>>> import numpy as np
>>> from numpy import linalg as LA
>>> np.set_printoptions(precision=1, suppress=True, linewidth=140)
>>> m1 = np.load("layer9.npy")
>>> m1
array([[10,  3,  7,  9,  2,  9, 12],
       [ 3, 10, 11,  5,  0,  3,  3],
       [ 7, 11, 14, 10,  2,  6,  9],
       [ 9,  5, 10, 14,  6,  6, 15],
       [ 2,  0,  2,  6,  4,  0,  6],
       [ 9,  3,  6,  6,  0,  9,  9],
       [12,  3,  9, 15,  6,  9, 18]])
>>> evals, V = LA.eigh(m1)
>>> vec = np.array([3, 2, -2, 3, 1, -2, -2])
>>> (np.sign(V[:, -1].round(6)) == np.sign(V[0, -1].round(6))).astype(int)
array([1, 1, 1, 1, 1, 1, 1])
>>> np.round(V * np.abs(evals) @ V.T, 1) + 0
array([[10.,  3.,  7.,  9.,  2.,  9., 12.],
       [ 3., 10., 11.,  5.,  0.,  3.,  3.],
       [ 7., 11., 14., 10.,  2.,  6.,  9.],
       [ 9.,  5., 10., 14.,  6.,  6., 15.],
       [ 2.,  0.,  2.,  6.,  4.,  0.,  6.],
       [ 9.,  3.,  6.,  6.,  0.,  9.,  9.],
       [12.,  3.,  9., 15.,  6.,  9., 18.]])
>>> np.round(LA.eigvalsh(m1[1:, 1:]), 1) + 0
array([ 0. ,  0. ,  0. ,  6.9, 14.7, 47.4])
>>> vec @ m1 @ vec
np.int64(46)
>>> LA.matrix_rank(m1, rtol=0.1)
np.int64(3)
>>> np.argsort(-LA.norm(m1, axis=0).round(6), kind="stable")[:3]
array([6, 3, 2])
>>> np.allclose(m1[:-1].T @ LA.lstsq(m1[:-1].T, m1[-1])[0], m1[-1])
True
>>> np.abs(np.diag(LA.qr(m1)[1])) > 1e-9
array([ True,  True,  True, False, False, False, False])
>>> np.unique(m1.round(6), axis=0).shape
(7, 7)
>>> np.trace(m1)
np.int64(79)
>>> m1.inv()
Traceback (most recent call last):
  File "<python-input-17>", line 1, in <module>
    m1.inv()
    ^^^^^^
AttributeError: 'numpy.ndarray' object has no attribute 'inv'
>>> (m1 + m1.T) / 2
array([[10.,  3.,  7.,  9.,  2.,  9., 12.],
       [ 3., 10., 11.,  5.,  0.,  3.,  3.],
       [ 7., 11., 14., 10.,  2.,  6.,  9.],
       [ 9.,  5., 10., 14.,  6.,  6., 15.],
       [ 2.,  0.,  2.,  6.,  4.,  0.,  6.],
       [ 9.,  3.,  6.,  6.,  0.,  9.,  9.],
       [12.,  3.,  9., 15.,  6.,  9., 18.]])
>>> round(np.abs(LA.eigvals(m1)).max(), 1)
np.float64(55.1)
>>> np.allclose(m1 @ m1.T, m1.T @ m1)
True
>>> round(float(LA.det(m1)), 1)
-0.0
>>> m1 @ m1
array([[468, 245, 457, 547, 168, 384, 636],
       [245, 273, 380, 320,  76, 207, 321],
       [457, 380, 587, 581, 164, 375, 621],
       [547, 320, 581, 699, 236, 429, 783],
       [168,  76, 164, 236,  96, 120, 264],
       [384, 207, 375, 429, 120, 324, 504],
       [636, 321, 621, 783, 264, 504, 900]])
>>> u = np.array([-1, 1, -2, 0, 0, -1, -3, 0]) + 0.5
>>> feats = np.eye(8) - 2 * np.outer(u, u) / (u @ u)
>>> feats.round(1) + 0
array([[ 1. ,  0.1, -0.1,  0. ,  0. ,  0. , -0.2,  0. ],
       [ 0.1,  0.6,  0.4, -0.1, -0.1,  0.1,  0.6, -0.1],
       [-0.1,  0.4,  0.6,  0.1,  0.1, -0.1, -0.6,  0.1],
       [ 0. , -0.1,  0.1,  1. ,  0. ,  0. ,  0.2,  0. ],
       [ 0. , -0.1,  0.1,  0. ,  1. ,  0. ,  0.2,  0. ],
       [ 0. ,  0.1, -0.1,  0. ,  0. ,  1. , -0.2,  0. ],
       [-0.2,  0.6, -0.6,  0.2,  0.2, -0.2,  0. ,  0.2],
       [ 0. , -0.1,  0.1,  0. ,  0. ,  0. ,  0.2,  1. ]])
>>> np.round(feats @ feats.T, 1) + 0
array([[1., 0., 0., 0., 0., 0., 0., 0.],
       [0., 1., 0., 0., 0., 0., 0., 0.],
       [0., 0., 1., 0., 0., 0., 0., 0.],
       [0., 0., 0., 1., 0., 0., 0., 0.],
       [0., 0., 0., 0., 1., 0., 0., 0.],
       [0., 0., 0., 0., 0., 1., 0., 0.],
       [0., 0., 0., 0., 0., 0., 1., 0.],
       [0., 0., 0., 0., 0., 0., 0., 1.]])
>>> LA.svd(feats, compute_uv=False)
array([1., 1., 1., 1., 1., 1., 1., 1.])
>>> round(feats[:, 2] @ feats[:, 3], 1)
np.float64(-0.0)
>>> vec = np.array([2, 3, 2, 2, 0, 3, 2, 1])
>>> round(float(LA.norm(vec)), 1), round(float(LA.norm(feats @ vec)), 1)
(5.9, 5.9)
>>> np.round(LA.inv(feats), 1) + 0
array([[ 1. ,  0.1, -0.1,  0. ,  0. ,  0. , -0.2,  0. ],
       [ 0.1,  0.6,  0.4, -0.1, -0.1,  0.1,  0.6, -0.1],
       [-0.1,  0.4,  0.6,  0.1,  0.1, -0.1, -0.6,  0.1],
       [ 0. , -0.1,  0.1,  1. ,  0. ,  0. ,  0.2,  0. ],
       [ 0. , -0.1,  0.1,  0. ,  1. ,  0. ,  0.2,  0. ],
       [ 0. ,  0.1, -0.1,  0. ,  0. ,  1. , -0.2,  0. ],
       [-0.2,  0.6, -0.6,  0.2,  0.2, -0.2,  0. ,  0.2],
       [ 0. , -0.1,  0.1,  0. ,  0. ,  0. ,  0.2,  1. ]])
>>> round(LA.det(feats), 1)
np.float64(-1.0)
>>> [p for p in range(1, 25) if np.allclose(LA.matrix_power(feats, p), np.eye(8))]
[2, 4, 6, 8, 10, 12, 14, 16, 18, 20, 22, 24]
>>> 8 - LA.matrix_rank(feats - np.eye(8), tol=1e-8)
np.int64(7)
>>> evals, V = LA.eigh(feats)
>>> evals.sum(), np.trace(feats)
(np.float64(6.0), np.float64(6.0))
>>> evals
array([-1.,  1.,  1.,  1.,  1.,  1.,  1.,  1.])
>>> np.round(V.T @ feats @ V, 1) + 0
array([[-1.,  0.,  0.,  0.,  0.,  0.,  0.,  0.],
       [ 0.,  1.,  0.,  0.,  0.,  0.,  0.,  0.],
       [ 0.,  0.,  1.,  0.,  0.,  0.,  0.,  0.],
       [ 0.,  0.,  0.,  1.,  0.,  0.,  0.,  0.],
       [ 0.,  0.,  0.,  0.,  1.,  0.,  0.,  0.],
       [ 0.,  0.,  0.,  0.,  0.,  1.,  0.,  0.],
       [ 0.,  0.,  0.,  0.,  0.,  0.,  1.,  0.],
       [ 0.,  0.,  0.,  0.,  0.,  0.,  0.,  1.]])
>>> LA.eigvalsh(feats @ feats)
array([1., 1., 1., 1., 1., 1., 1., 1.])
>>> np.unique(evals.round(6) + 0, return_counts=True)[1]
array([1, 7])
>>> rng = np.random.default_rng(930)
>>> E = (rng.random((5, 5)) < 0.3) + np.eye(5)
>>> E /= E.sum(axis=1, keepdims=True)
>>> E
array([[0.5, 0. , 0.5, 0. , 0. ],
       [0. , 0.5, 0. , 0.5, 0. ],
       [0. , 0. , 0.5, 0.5, 0. ],
       [0.2, 0.2, 0. , 0.2, 0.2],
       [0. , 0. , 0. , 0.5, 0.5]])
>>> gram = E.T @ E
>>> np.diag(gram)
array([0.3, 0.3, 0.5, 0.8, 0.3])
>>> LA.matrix_rank(gram)
np.int64(4)
>>> np.round(LA.eigvalsh(gram)[::-1], 1) + 0
array([1.2, 0.6, 0.2, 0.2, 0. ])
>>> M = 2 * np.eye(10) + np.ones((10, 10))
>>> M
array([[3., 1., 1., 1., 1., 1., 1., 1., 1., 1.],
       [1., 3., 1., 1., 1., 1., 1., 1., 1., 1.],
       [1., 1., 3., 1., 1., 1., 1., 1., 1., 1.],
       [1., 1., 1., 3., 1., 1., 1., 1., 1., 1.],
       [1., 1., 1., 1., 3., 1., 1., 1., 1., 1.],
       [1., 1., 1., 1., 1., 3., 1., 1., 1., 1.],
       [1., 1., 1., 1., 1., 1., 3., 1., 1., 1.],
       [1., 1., 1., 1., 1., 1., 1., 3., 1., 1.],
       [1., 1., 1., 1., 1., 1., 1., 1., 3., 1.],
       [1., 1., 1., 1., 1., 1., 1., 1., 1., 3.]])
>>> vec = np.ones(10)
>>> for _ in range(4):
...     vec = M @ vec
...     vec /= LA.norm(vec)
...     print(round(vec @ M @ vec, 1))
... 
12.0
12.0
12.0
12.0
>>> round(float(LA.eigvalsh(M)[-1]), 1)
12.0
>>> vec
array([0.3, 0.3, 0.3, 0.3, 0.3, 0.3, 0.3, 0.3, 0.3, 0.3])
>>> evals, V = LA.eigh(M)
>>> vec = np.array([0, -2, 0, 0, 1, -1, 1, 2, 2, 1])
>>> V * np.sqrt(evals) @ V.T
array([[1.6, 0.2, 0.2, 0.2, 0.2, 0.2, 0.2, 0.2, 0.2, 0.2],
       [0.2, 1.6, 0.2, 0.2, 0.2, 0.2, 0.2, 0.2, 0.2, 0.2],
       [0.2, 0.2, 1.6, 0.2, 0.2, 0.2, 0.2, 0.2, 0.2, 0.2],
       [0.2, 0.2, 0.2, 1.6, 0.2, 0.2, 0.2, 0.2, 0.2, 0.2],
       [0.2, 0.2, 0.2, 0.2, 1.6, 0.2, 0.2, 0.2, 0.2, 0.2],
       [0.2, 0.2, 0.2, 0.2, 0.2, 1.6, 0.2, 0.2, 0.2, 0.2],
       [0.2, 0.2, 0.2, 0.2, 0.2, 0.2, 1.6, 0.2, 0.2, 0.2],
       [0.2, 0.2, 0.2, 0.2, 0.2, 0.2, 0.2, 1.6, 0.2, 0.2],
       [0.2, 0.2, 0.2, 0.2, 0.2, 0.2, 0.2, 0.2, 1.6, 0.2],
       [0.2, 0.2, 0.2, 0.2, 0.2, 0.2, 0.2, 0.2, 0.2, 1.6]])
>>> (np.sign(V[:, -1].round(6)) == np.sign(V[0, -1].round(6))).astype(int)
array([1, 1, 1, 1, 1, 1, 1, 1, 1, 1])
>>> vec @ M @ vec / (vec @ vec), round(evals[0], 1), evals[-1]
(np.float64(3.0), np.float64(2.0), np.float64(12.0))
